$ python3 -q
>>> import numpy as np
>>> import numpy.linalg as la
>>> np.set_printoptions(precision=2, suppress=True, linewidth=140)
>>> F = np.load("block12.npy")
>>> F
array([[3, 1, 0],
       [0, 1, 0],
       [0, 0, 2]])
>>> A2 = la.inv(F)
>>> (np.abs(A2) > 1e-9).astype(int)
array([[1, 1, 0],
       [0, 1, 0],
       [0, 0, 1]])
>>> F @ A2
array([[1., 0., 0.],
       [0., 1., 0.],
       [0., 0., 1.]])
>>> round(la.cond(F), 2)
np.float64(3.37)
>>> np.kron(np.eye(2, dtype=int), F)
array([[3, 1, 0, 0, 0, 0],
       [0, 1, 0, 0, 0, 0],
       [0, 0, 2, 0, 0, 0],
       [0, 0, 0, 3, 1, 0],
       [0, 0, 0, 0, 1, 0],
       [0, 0, 0, 0, 0, 2]])
>>> round(float(la.eigvals(F).sum().real), 2)
6.0
>>> round(float(la.det(F.T)), 2)
6.0
>>> np.round(la.det(F[::-1]), 2)
np.float64(-6.0)
>>> print(la.eigvals(F))
[3. 1. 2.]
>>> print(np.sort(np.abs(la.eigvals(F))))
[1. 2. 3.]
>>> la.matrix_power(F, 3)
array([[27, 13,  0],
       [ 0,  1,  0],
       [ 0,  0,  8]])
>>> (F + F.T) / 2
array([[3. , 0.5, 0. ],
       [0.5, 1. , 0. ],
       [0. , 0. , 2. ]])
>>> T = np.stack([F, -2 * F, F[::-1]])
>>> T.shape
(3, 3, 3)
>>> la.norm(T, axis=(1, 2))
array([3.87, 7.75, 3.87])
>>> T.sum(axis=0)
array([[-3, -1,  2],
       [ 0,  0,  0],
       [ 3,  1, -2]])
>>> la.matrix_rank(T.reshape(3, -1))
np.int64(2)
>>> la.matrix_rank(T)
array([3, 3, 3])
>>> print(la.det(T))
[  6. -48.  -6.]
>>> print([int(la.matrix_rank(la.matrix_power(F, p))) for p in range(1, 4)])
[3, 3, 3]
>>> print(la.matrix_rank(F - F[0, 0] * np.eye(3)))
2
>>> F @ F
array([[9, 4, 0],
       [0, 1, 0],
       [0, 0, 4]])
>>> W0 = np.loadtxt("dump.csv", delimiter=",")
>>> W0
array([[ 2., -1.,  5.,  6.],
       [ 0., -3.,  3.,  4.],
       [-1., -4.,  2.,  3.]])
>>> Uu, s, vt = la.svd(W0)
>>> vecs = vt[:(s > 1e-8).sum()]
>>> rng = np.random.default_rng(5)
>>> x = W0[1] + -1 * W0[0] + rng.integers(2) * np.eye(4)[1]
>>> x
array([-2., -1., -2., -2.])
>>> np.diag(vecs.T @ vecs)
array([0.28, 0.78, 0.38, 0.55])
>>> round(la.norm(x - vecs.T @ vecs @ x), 2)
np.float64(0.47)
